$ python3 -q
>>> import numpy as np
>>> import numpy.linalg as la
>>> np.set_printoptions(precision=3, suppress=True, linewidth=120)
>>> M2 = np.array([[1.3], [-1.3], [-0.1]])
>>> basis = np.array([[-0.8, -0.3, -1.2, -1.4]])
>>> A = M2 @ basis
>>> A
array([[-1.04, -0.39, -1.56, -1.82],
       [ 1.04,  0.39,  1.56,  1.82],
       [ 0.08,  0.03,  0.12,  0.14]])
>>> rng = np.random.default_rng(20)
>>> M2 = A + rng.integers(-2, 3, (3, 1)) @ rng.integers(-2, 3, (1, 4))
>>> M2
array([[-1.04,  3.61, -5.56, -3.82],
       [ 1.04, -1.61,  3.56,  2.82],
       [ 0.08, -1.97,  2.12,  1.14]])
>>> M2 - A
array([[ 0.,  4., -4., -2.],
       [ 0., -2.,  2.,  1.],
       [ 0., -2.,  2.,  1.]])
>>> la.matrix_rank(M2 - A, tol=1e-8)
np.int64(1)
>>> np.round(la.svd(M2 - A, compute_uv=False), 3) + 0
array([7.348, 0.   , 0.   ])
>>> arr = np.loadtxt("run16.csv", delimiter=",")
>>> arr
array([[5., 9., 6., 4., 3., 5.],
       [9., 2., 9., 2., 0., 7.],
       [1., 5., 9., 2., 4., 6.],
       [6., 8., 5., 6., 6., 8.],
       [7., 2., 0., 1., 4., 3.],
       [5., 5., 9., 4., 2., 3.]])
>>> M2 = arr[0, 0] * arr[1:] - np.outer(arr[1:, 0], arr[0])
>>> M2
array([[  0., -71.,  -9., -26., -27., -10.],
       [  0.,  16.,  39.,   6.,  17.,  25.],
       [  0., -14., -11.,   6.,  12.,  10.],
       [  0., -53., -42., -23.,  -1., -20.],
       [  0., -20.,  15.,   0.,  -5., -10.]])
>>> arr[:, 0] / arr[0, 0]
array([1. , 1.8, 0.2, 1.2, 1.4, 1. ])
>>> la.matrix_rank(M2), la.matrix_rank(arr)
(np.int64(5), np.int64(6))
>>> M2 @ M2
Traceback (most recent call last):
  File "<python-input-19>", line 1, in <module>
    M2 @ M2
    ~~~^~~~
ValueError: matmul: Input operand 1 has a mismatch in its core dimension 0, with gufunc signature (n?,k),(k,m?)->(n?,m?) (size 5 is different from 6)
>>> C2 = M2.T @ M2
>>> la.matrix_rank(C2)
np.int64(5)
>>> np.diag(C2)
array([   0., 8702., 3712., 1277., 1188., 1325.])
>>> la.svd(M2, compute_uv=False) ** 2
array([12824.183,  2222.285,   837.142,   194.287,   126.104])
>>> (M2 @ M2.T).shape
(5, 5)
>>> vec = np.array([1, 2, 0, 0, 1, 2])
>>> a = np.maximum(arr @ vec, 0)
>>> arr.T @ a
array([ 976., 1022., 1129.,  629.,  610., 1015.])
>>> M2 = arr / la.norm(arr, axis=1, keepdims=True)
>>> C2 = M2 @ M2.T
>>> la.norm(M2, axis=1)
array([1., 1., 1., 1., 1., 1.])
>>> C2[4]
array([0.682, 0.684, 0.467, 0.78 , 1.   , 0.587])
>>> round(np.degrees(np.arccos(np.clip(C2[4, 3], -1, 1))), 3)
np.float64(38.741)
>>> vec = np.array([5, -9, 6, 8, -8, 9])
>>> rhs = arr @ vec
>>> rhs
array([ 33., 160.,  52.,  60.,  20.,  77.])
>>> la.solve(arr, rhs)
array([ 5., -9.,  6.,  8., -8.,  9.])
>>> la.solve(arr, rhs + arr[:, 3])
array([ 5., -9.,  6.,  9., -8.,  9.])
>>> np.round(la.solve(arr.T, arr[3]), 3) + 0
array([0., 0., 0., 1., 0., 0.])
